% ipython --no-banner

In [1]: import numpy as np

In [2]: np.set_printoptions(precision=2, suppress=True, linewidth=120, legacy="1.25")

In [3]: def tidy(a):
   ...:     return np.round(a, 2) + 0
   ...: 

In [4]: A2 = np.array([[4, 0], [2, 1], [0, 2], [3, 5]])

In [5]: Z = np.array([[-1, 0, -2, 2, 2, 0, -1], [0, 0, -1, 1, -1, -1, 0]])

In [6]: arr = A2 @ Z

In [7]: arr
Out[7]: 
array([[ -4,   0,  -8,   8,   8,   0,  -4],
       [ -2,   0,  -5,   5,   3,  -1,  -2],
       [  0,   0,  -2,   2,  -2,  -2,   0],
       [ -3,   0, -11,  11,   1,  -5,  -3]])

In [8]: A2 = np.array([[-2, -8, 5],
   ...:     [8, 8, -8],
   ...:     [0, 3, -3],
   ...:     [6, -5, -9],
   ...:     [-6, -5, -2],
   ...:     [-3, 0, -6],
   ...:     [7, 8, -5]])

In [9]: np.vstack([arr, A2.T]).shape
Out[9]: (7, 7)

In [10]: np.linalg.matrix_rank(arr @ A2)
Out[10]: 2

In [11]: np.einsum("ij,ij->i", arr, arr)
Out[11]: array([224,  68,  16, 286])

In [12]: w1 = np.array([[0, 1], [0, 2], [2, 2], [0, 1], [3, 2], [2, 2], [2, 1]])

In [13]: b = np.array([7, 2])

In [14]: act = np.maximum(arr @ w1 + b, 0)

In [15]: (act > 0).astype(int)
Out[15]: 
array([[1, 1],
       [0, 0],
       [0, 0],
       [0, 0]])

In [16]: act
Out[16]: 
array([[7, 2],
       [0, 0],
       [0, 0],
       [0, 0]])

In [17]: (act > 0).mean(axis=0)
Out[17]: array([0.25, 0.25])

In [18]: Z = np.array([[2, 6, 4], [7, 8, 3]])

In [19]: act @ Z
Out[19]: 
array([[28, 58, 34],
       [ 0,  0,  0],
       [ 0,  0,  0],
       [ 0,  0,  0]])
